$ ipython --no-banner

In [1]: import numpy as np

In [2]: np.set_printoptions(suppress=True, linewidth=120)

In [3]: def rd(a):
   ...:     return np.round(a, 2) + 0
   ...: 

In [4]: u = np.array([-3, -3, -2, -1, 0, 3, 3, -3, -1, -2]) + 0.5

In [5]: arr = np.outer(u, u) / (u @ u)

In [6]: rd(arr)
Out[6]: 
array([[ 0.13,  0.13,  0.08,  0.03, -0.03, -0.18, -0.18,  0.13,  0.03,  0.08],
       [ 0.13,  0.13,  0.08,  0.03, -0.03, -0.18, -0.18,  0.13,  0.03,  0.08],
       [ 0.08,  0.08,  0.05,  0.02, -0.02, -0.11, -0.11,  0.08,  0.02,  0.05],
       [ 0.03,  0.03,  0.02,  0.01, -0.01, -0.04, -0.04,  0.03,  0.01,  0.02],
       [-0.03, -0.03, -0.02, -0.01,  0.01,  0.04,  0.04, -0.03, -0.01, -0.02],
       [-0.18, -0.18, -0.11, -0.04,  0.04,  0.25,  0.25, -0.18, -0.04, -0.11],
       [-0.18, -0.18, -0.11, -0.04,  0.04,  0.25,  0.25, -0.18, -0.04, -0.11],
       [ 0.13,  0.13,  0.08,  0.03, -0.03, -0.18, -0.18,  0.13,  0.03,  0.08],
       [ 0.03,  0.03,  0.02,  0.01, -0.01, -0.04, -0.04,  0.03,  0.01,  0.02],
       [ 0.08,  0.08,  0.05,  0.02, -0.02, -0.11, -0.11,  0.08,  0.02,  0.05]])

In [7]: left, sv, VT = np.linalg.svd(arr)

In [8]: vecs = VT[:(sv > 1e-8).sum()]

In [9]: rng = np.random.default_rng(99)

In [10]: x = arr[2] + 3 * arr[6] + rng.integers(2) * np.eye(10)[7]

In [11]: rd(x)
Out[11]: array([-0.46, -0.46, -0.28, -0.09,  0.09,  0.65,  0.65,  0.54, -0.09, -0.28])

In [12]: rd(np.diag(vecs.T @ vecs))
Out[12]: array([0.13, 0.13, 0.05, 0.01, 0.01, 0.25, 0.25, 0.13, 0.01, 0.05])

In [13]: np.allclose(vecs.T @ vecs @ x, x)
Out[13]: False

In [14]: rd(np.linalg.norm(x - vecs.T @ vecs @ x))
Out[14]: np.float64(0.93)

In [15]: rd(vecs.T @ vecs)
Out[15]: 
array([[ 0.13,  0.13,  0.08,  0.03, -0.03, -0.18, -0.18,  0.13,  0.03,  0.08],
       [ 0.13,  0.13,  0.08,  0.03, -0.03, -0.18, -0.18,  0.13,  0.03,  0.08],
       [ 0.08,  0.08,  0.05,  0.02, -0.02, -0.11, -0.11,  0.08,  0.02,  0.05],
       [ 0.03,  0.03,  0.02,  0.01, -0.01, -0.04, -0.04,  0.03,  0.01,  0.02],
       [-0.03, -0.03, -0.02, -0.01,  0.01,  0.04,  0.04, -0.03, -0.01, -0.02],
       [-0.18, -0.18, -0.11, -0.04,  0.04,  0.25,  0.25, -0.18, -0.04, -0.11],
       [-0.18, -0.18, -0.11, -0.04,  0.04,  0.25,  0.25, -0.18, -0.04, -0.11],
       [ 0.13,  0.13,  0.08,  0.03, -0.03, -0.18, -0.18,  0.13,  0.03,  0.08],
       [ 0.03,  0.03,  0.02,  0.01, -0.01, -0.04, -0.04,  0.03,  0.01,  0.02],
       [ 0.08,  0.08,  0.05,  0.02, -0.02, -0.11, -0.11,  0.08,  0.02,  0.05]])

In [16]: rd(np.abs(np.linalg.eigvals(arr)).max())
Out[16]: np.float64(1.0)

In [17]: rd(np.linalg.matrix_power(arr, 2))
Out[17]: 
array([[ 0.13,  0.13,  0.08,  0.03, -0.03, -0.18, -0.18,  0.13,  0.03,  0.08],
       [ 0.13,  0.13,  0.08,  0.03, -0.03, -0.18, -0.18,  0.13,  0.03,  0.08],
       [ 0.08,  0.08,  0.05,  0.02, -0.02, -0.11, -0.11,  0.08,  0.02,  0.05],
       [ 0.03,  0.03,  0.02,  0.01, -0.01, -0.04, -0.04,  0.03,  0.01,  0.02],
       [-0.03, -0.03, -0.02, -0.01,  0.01,  0.04,  0.04, -0.03, -0.01, -0.02],
       [-0.18, -0.18, -0.11, -0.04,  0.04,  0.25,  0.25, -0.18, -0.04, -0.11],
       [-0.18, -0.18, -0.11, -0.04,  0.04,  0.25,  0.25, -0.18, -0.04, -0.11],
       [ 0.13,  0.13,  0.08,  0.03, -0.03, -0.18, -0.18,  0.13,  0.03,  0.08],
       [ 0.03,  0.03,  0.02,  0.01, -0.01, -0.04, -0.04,  0.03,  0.01,  0.02],
       [ 0.08,  0.08,  0.05,  0.02, -0.02, -0.11, -0.11,  0.08,  0.02,  0.05]])

In [18]: np.allclose(arr, arr.T)
Out[18]: True

In [19]: np.allclose(arr @ arr.T, arr.T @ arr)
Out[19]: True

In [20]: np.trace(arr)
Out[20]: np.float64(1.0)

In [21]: rd(arr @ arr)
Out[21]: 
array([[ 0.13,  0.13,  0.08,  0.03, -0.03, -0.18, -0.18,  0.13,  0.03,  0.08],
       [ 0.13,  0.13,  0.08,  0.03, -0.03, -0.18, -0.18,  0.13,  0.03,  0.08],
       [ 0.08,  0.08,  0.05,  0.02, -0.02, -0.11, -0.11,  0.08,  0.02,  0.05],
       [ 0.03,  0.03,  0.02,  0.01, -0.01, -0.04, -0.04,  0.03,  0.01,  0.02],
       [-0.03, -0.03, -0.02, -0.01,  0.01,  0.04,  0.04, -0.03, -0.01, -0.02],
       [-0.18, -0.18, -0.11, -0.04,  0.04,  0.25,  0.25, -0.18, -0.04, -0.11],
       [-0.18, -0.18, -0.11, -0.04,  0.04,  0.25,  0.25, -0.18, -0.04, -0.11],
       [ 0.13,  0.13,  0.08,  0.03, -0.03, -0.18, -0.18,  0.13,  0.03,  0.08],
       [ 0.03,  0.03,  0.02,  0.01, -0.01, -0.04, -0.04,  0.03,  0.01,  0.02],
       [ 0.08,  0.08,  0.05,  0.02, -0.02, -0.11, -0.11,  0.08,  0.02,  0.05]])

In [22]: rd(np.sort(np.abs(np.linalg.eigvals(arr))))
Out[22]: array([0., 0., 0., 0., 0., 0., 0., 0., 0., 1.])

In [23]: rd(np.linalg.det(arr))
Out[23]: np.float64(0.0)

In [24]: x = np.array([0, 0, 1, 1, 1, 2, 1, 0, 1, 1])

In [25]: rd(arr @ x)
Out[25]: array([-0.36, -0.36, -0.22, -0.07,  0.07,  0.51,  0.51, -0.36, -0.07, -0.22])

In [26]: np.sign((arr @ x).round(6))
Out[26]: array([-1., -1., -1., -1.,  1.,  1.,  1., -1., -1., -1.])

In [27]: rd((arr * x).sum(axis=1))
Out[27]: array([-0.36, -0.36, -0.22, -0.07,  0.07,  0.51,  0.51, -0.36, -0.07, -0.22])

In [28]: rd(arr @ np.eye(10)[3])
Out[28]: array([ 0.03,  0.03,  0.02,  0.01, -0.01, -0.04, -0.04,  0.03,  0.01,  0.02])

In [29]: (arr @ x).argmax()
Out[29]: np.int64(5)

In [30]: rd(arr * x)
Out[30]: 
array([[ 0.  ,  0.  ,  0.08,  0.03, -0.03, -0.36, -0.18,  0.  ,  0.03,  0.08],
       [ 0.  ,  0.  ,  0.08,  0.03, -0.03, -0.36, -0.18,  0.  ,  0.03,  0.08],
       [ 0.  ,  0.  ,  0.05,  0.02, -0.02, -0.22, -0.11,  0.  ,  0.02,  0.05],
       [ 0.  ,  0.  ,  0.02,  0.01, -0.01, -0.07, -0.04,  0.  ,  0.01,  0.02],
       [ 0.  ,  0.  , -0.02, -0.01,  0.01,  0.07,  0.04,  0.  , -0.01, -0.02],
       [ 0.  ,  0.  , -0.11, -0.04,  0.04,  0.51,  0.25,  0.  , -0.04, -0.11],
       [ 0.  ,  0.  , -0.11, -0.04,  0.04,  0.51,  0.25,  0.  , -0.04, -0.11],
       [ 0.  ,  0.  ,  0.08,  0.03, -0.03, -0.36, -0.18,  0.  ,  0.03,  0.08],
       [ 0.  ,  0.  ,  0.02,  0.01, -0.01, -0.07, -0.04,  0.  ,  0.01,  0.02],
       [ 0.  ,  0.  ,  0.05,  0.02, -0.02, -0.22, -0.11,  0.  ,  0.02,  0.05]])

In [31]: np.linalg.norm(arr @ x) <= np.linalg.norm(arr, 2) * np.linalg.norm(x) + 1e-9
Out[31]: np.True_

In [32]: rd(arr @ np.ones(10))
Out[32]: array([ 0.21,  0.21,  0.12,  0.04, -0.04, -0.29, -0.29,  0.21,  0.04,  0.12])

In [33]: lab = rng.permutation(10)

In [34]: lab
Out[34]: array([0, 9, 5, 2, 4, 3, 8, 6, 1, 7])

In [35]: out = arr[lab][:, lab]

In [36]: rd(np.diag(out))
Out[36]: array([0.13, 0.05, 0.25, 0.05, 0.01, 0.01, 0.01, 0.25, 0.13, 0.13])

In [37]: rd(np.linalg.det(out)), rd(np.linalg.det(arr[lab]))
Out[37]: (np.float64(0.0), np.float64(0.0))

In [38]: rd(np.sort(np.abs(np.linalg.eigvals(out))))
Out[38]: array([0., 0., 0., 0., 0., 0., 0., 0., 0., 1.])

In [39]: rd(np.linalg.norm(arr, axis=1))
Out[39]: array([0.36, 0.36, 0.22, 0.07, 0.07, 0.5 , 0.5 , 0.36, 0.07, 0.22])

In [40]: rd(arr[5] @ arr[8])
Out[40]: np.float64(-0.04)

In [41]: rd(np.linalg.norm(arr, 2))
Out[41]: np.float64(1.0)

In [42]: rd(np.linalg.norm(arr[5], 1)), rd(np.linalg.norm(arr[5], np.inf))
Out[42]: (np.float64(1.37), np.float64(0.25))

In [43]: rd(np.linalg.norm(arr, axis=0))
Out[43]: array([0.36, 0.36, 0.22, 0.07, 0.07, 0.5 , 0.5 , 0.36, 0.07, 0.22])

In [44]: rd(np.linalg.norm(arr) ** 2 / np.linalg.norm(arr, 2) ** 2)
Out[44]: np.float64(1.0)

In [45]: rd(np.linalg.norm(arr, 1)), rd(np.linalg.norm(arr, np.inf))
Out[45]: (np.float64(1.37), np.float64(1.37))

In [46]: np.linalg.norm(arr, axis=1).argmax()
Out[46]: np.int64(5)
